% ipython --no-banner

In [1]: import numpy as np

In [2]: import numpy.linalg as la

In [3]: np.set_printoptions(suppress=True, linewidth=120)

In [4]: data = np.load("sample12.npy")

In [5]: data.round(2)
Out[5]: 
array([[ 0.05,  0.02,  0.16,  0.09, -0.12,  0.05],
       [ 0.02,  0.01,  0.05,  0.03, -0.04,  0.02],
       [ 0.16,  0.05,  0.47,  0.26, -0.36,  0.16],
       [ 0.09,  0.03,  0.26,  0.14, -0.2 ,  0.09],
       [-0.12, -0.04, -0.36, -0.2 ,  0.28, -0.12],
       [ 0.05,  0.02,  0.16,  0.09, -0.12,  0.05]])

In [6]: x0 = np.array([-2, -3, 3, -5, 3, -3])

In [7]: np.round(np.eye(6) - data, 2)
Out[7]: 
array([[ 0.95, -0.02, -0.16, -0.09,  0.12, -0.05],
       [-0.02,  0.99, -0.05, -0.03,  0.04, -0.02],
       [-0.16, -0.05,  0.53, -0.26,  0.36, -0.16],
       [-0.09, -0.03, -0.26,  0.86,  0.2 , -0.09],
       [ 0.12,  0.04,  0.36,  0.2 ,  0.72,  0.12],
       [-0.05, -0.02, -0.16, -0.09,  0.12,  0.95]])

In [8]: np.round(la.eigvalsh(2 * data - np.eye(6)), 2)
Out[8]: array([-1., -1., -1., -1., -1.,  1.])

In [9]: round((x0 - data @ x0) @ (data @ x0), 2)
Out[9]: np.float64(-0.0)

In [10]: np.round(data @ x0, 2)
Out[10]: array([-0.64, -0.21, -1.91, -1.06,  1.49, -0.64])

In [11]: np.round((data + data.T) / 2, 2)
Out[11]: 
array([[ 0.05,  0.02,  0.16,  0.09, -0.12,  0.05],
       [ 0.02,  0.01,  0.05,  0.03, -0.04,  0.02],
       [ 0.16,  0.05,  0.47,  0.26, -0.36,  0.16],
       [ 0.09,  0.03,  0.26,  0.14, -0.2 ,  0.09],
       [-0.12, -0.04, -0.36, -0.2 ,  0.28, -0.12],
       [ 0.05,  0.02,  0.16,  0.09, -0.12,  0.05]])

In [12]: np.round(la.matrix_power(data, 2), 2)
Out[12]: 
array([[ 0.05,  0.02,  0.16,  0.09, -0.12,  0.05],
       [ 0.02,  0.01,  0.05,  0.03, -0.04,  0.02],
       [ 0.16,  0.05,  0.47,  0.26, -0.36,  0.16],
       [ 0.09,  0.03,  0.26,  0.14, -0.2 ,  0.09],
       [-0.12, -0.04, -0.36, -0.2 ,  0.28, -0.12],
       [ 0.05,  0.02,  0.16,  0.09, -0.12,  0.05]])

In [13]: np.round(np.abs(la.eigvals(data)).max(), 2)
Out[13]: np.float64(1.0)
